$ python3 -q
>>> import numpy as np
>>> np.set_printoptions(precision=3, suppress=True, linewidth=200, sign=" ")
>>> data = np.array([[2, 0, 0, 0], [8, 9, 0, 0], [0, 0, 2, 0], [0, 0, 8, 9]])
>>> print(np.round(np.abs(np.linalg.eigvals(data)).max(), 3))
9.0
>>> print(data @ data)
[[  4   0   0   0]
 [ 88  81   0   0]
 [  0   0   4   0]
 [  0   0  88  81]]
>>> print(np.sort(np.abs(np.linalg.eigvals(data))))
[ 2.  2.  9.  9.]
>>> print(np.linalg.matrix_power(data, 2))
[[  4   0   0   0]
 [ 88  81   0   0]
 [  0   0   4   0]
 [  0   0  88  81]]
>>> print(np.allclose(data @ data.T, data.T @ data))
False
>>> print(np.trace(data))
22
>>> x = np.array([2, 1, 1, 1])
>>> rhs = data @ x
>>> print(rhs)
[  4  25   2  17]
>>> print(np.linalg.solve(data, rhs))
[ 2.  1.  1.  1.]
>>> print(np.linalg.solve(data, -3 * rhs))
[-6. -3. -3. -3.]
>>> print(np.linalg.solve(data, data[:, 1]))
[ 0.  1.  0. -0.]
>>> m1 = np.load("block19.npy")
>>> print(m1)
[[-0.069  0.005  0.061 -0.365  0.033 -0.652  0.022]
 [ 0.447 -0.337 -0.269  0.011  0.088  0.203  0.674]]
>>> def softmax(z):
...     e = np.exp(z - z.max(axis=-1, keepdims=True))
...     return e / e.sum(axis=-1, keepdims=True)
... 
>>> print(softmax(m1).sum(axis=1))
[ 1.  1.]
>>> print(softmax(m1[1] + 3))
[ 0.188  0.086  0.092  0.121  0.131  0.147  0.235]
>>> att = m1 @ m1.T / np.sqrt(7)
>>> print(softmax(att))
[[ 0.569  0.431]
 [ 0.401  0.599]]
>>> feats = np.vander(np.arange(4) - 2, 4, increasing=True)
>>> print(feats)
[[ 1 -2  4 -8]
 [ 1 -1  1 -1]
 [ 1  0  0  0]
 [ 1  1  1  1]]
>>> O, R = np.linalg.qr(feats)
>>> print(np.trace(O @ O.T))
4.0
>>> print(np.abs(np.diag(R)))
[ 2.     2.236  2.     1.342]
>>> O, _ = np.linalg.qr(np.array([[1.1], [0.0], [-1.3]]))
>>> W0 = O @ O.T
>>> print(W0)
[[ 0.417  0.    -0.493]
 [ 0.     0.     0.   ]
 [-0.493  0.     0.583]]
>>> # rows and columns are dependent
>>> print(np.einsum("ii->", W0))
1.0
>>> print(round(float(np.linalg.det(2 * W0)), 3), np.round(np.linalg.det(W0), 3))
0.0 0.0
>>> print(np.linalg.eigvals(W0))
[ 0.  1.  0.]
>>> print(np.round(np.einsum("ij,ji->", W0, W0), 3))
1.0
>>> print(W0 @ W0)
[[ 0.417  0.    -0.493]
 [ 0.     0.     0.   ]
 [-0.493  0.     0.583]]
>>> print((np.linalg.matrix_power((W0 != 0) + (W0.T != 0) + np.eye(3), 3) > 0).astype(int))
[[ 1  0  1]
 [ 0  1  0]
 [ 1  0  1]]
>>> print(np.sort(np.linalg.eigvals(W0).real))
[ 0.  0.  1.]
>>> print(np.argsort(-np.linalg.norm(W0, axis=0).round(6), kind="stable")[:3])
[ 2  0  1]
>>> print(np.linalg.cond(W0) > 100)
True
>>> print(round(float(np.linalg.norm(W0, 2) / np.linalg.norm(W0)), 3))
1.0
>>> print([round(float(x), 3) for x in np.linalg.svd(W0, compute_uv=False)[:3]])
[1.0, 0.0, 0.0]
>>> P = np.triu(np.array([[1, 4, 0], [1, 1, 0], [1, 5, 3]]), 1) + np.eye(3)
>>> other = P @ W0 @ np.linalg.inv(P)
>>> print(np.poly(other))
[ 1. -1.  0.  0.]
